$ ipython --no-banner

In [1]: import numpy as np

In [2]: from numpy import linalg as LA

In [3]: np.set_printoptions(precision=2, suppress=True, linewidth=120, sign=" ")

In [4]: def rnd(a):
   ...:     return np.round(a, 2) + 0
   ...: 

In [5]: arr = np.loadtxt("layer2.csv", delimiter=",")

In [6]: print(arr)
[[ 0.  0.  0.  0.  0.  0.  0.  1.  0.  0.  0.]
 [ 0.  0.  1.  0.  0.  0.  0.  0.  0.  0.  0.]
 [ 0.  0.  0.  0.  0.  0.  0.  0.  1.  0.  0.]
 [ 1.  0.  0.  0.  0.  0.  0.  0.  0.  0.  0.]
 [ 0.  1.  0.  0.  0.  0.  0.  0.  0.  0.  0.]
 [ 0.  0.  0.  0.  0.  0.  0.  0.  0.  0.  1.]
 [ 0.  0.  0.  0.  0.  0.  0.  0.  0.  1.  0.]
 [ 0.  0.  0.  1.  0.  0.  0.  0.  0.  0.  0.]
 [ 0.  0.  0.  0.  1.  0.  0.  0.  0.  0.  0.]
 [ 0.  0.  0.  0.  0.  0.  1.  0.  0.  0.  0.]
 [ 0.  0.  0.  0.  0.  1.  0.  0.  0.  0.  0.]]

In [7]: print(rnd(np.sort(LA.eigvals(arr).real)))
[-1.  -1.  -1.  -0.5 -0.5  0.   0.   1.   1.   1.   1. ]

In [8]: print((LA.matrix_power((arr != 0) + (arr.T != 0) + np.eye(11), 11) > 0).astype(int))
[[ 1  0  0  1  0  0  0  1  0  0  0]
 [ 0  1  1  0  1  0  0  0  1  0  0]
 [ 0  1  1  0  1  0  0  0  1  0  0]
 [ 1  0  0  1  0  0  0  1  0  0  0]
 [ 0  1  1  0  1  0  0  0  1  0  0]
 [ 0  0  0  0  0  1  0  0  0  0  1]
 [ 0  0  0  0  0  0  1  0  0  1  0]
 [ 1  0  0  1  0  0  0  1  0  0  0]
 [ 0  1  1  0  1  0  0  0  1  0  0]
 [ 0  0  0  0  0  0  1  0  0  1  0]
 [ 0  0  0  0  0  1  0  0  0  0  1]]

In [9]: print(arr @ arr)
[[ 0.  0.  0.  1.  0.  0.  0.  0.  0.  0.  0.]
 [ 0.  0.  0.  0.  0.  0.  0.  0.  1.  0.  0.]
 [ 0.  0.  0.  0.  1.  0.  0.  0.  0.  0.  0.]
 [ 0.  0.  0.  0.  0.  0.  0.  1.  0.  0.  0.]
 [ 0.  0.  1.  0.  0.  0.  0.  0.  0.  0.  0.]
 [ 0.  0.  0.  0.  0.  1.  0.  0.  0.  0.  0.]
 [ 0.  0.  0.  0.  0.  0.  1.  0.  0.  0.  0.]
 [ 1.  0.  0.  0.  0.  0.  0.  0.  0.  0.  0.]
 [ 0.  1.  0.  0.  0.  0.  0.  0.  0.  0.  0.]
 [ 0.  0.  0.  0.  0.  0.  0.  0.  0.  1.  0.]
 [ 0.  0.  0.  0.  0.  0.  0.  0.  0.  0.  1.]]

In [10]: data = np.load("m.npy")

In [11]: print(rnd(data))
[[-1.39 -1.89 -1.44  3.45 -0.21 -2.34]
 [ 1.59 -4.49  0.15 -1.37 -0.32  0.6 ]
 [ 2.38  0.89 -0.08  0.   -3.94 -1.73]
 [-2.38 -0.49  2.68 -2.01 -0.39 -2.78]
 [ 1.59 -0.08  3.9   2.57  0.66  0.46]
 [-2.58 -0.53  0.72  0.74 -2.95  2.88]]

In [12]: t3 = np.stack([data, 5 * data, data[::-1]])

In [13]: print(rnd(np.einsum("bij,cij->bc", t3, t3)))
[[  150.   750.     0.]
 [  750.  3750.     0.]
 [    0.     0.   150.]]

In [14]: print(LA.matrix_rank(t3.reshape(3, -1)))
2

In [15]: print(t3.shape)
(3, 6, 6)

In [16]: print(rnd(LA.norm(t3, axis=(1, 2))))
[ 12.25  61.24  12.25]
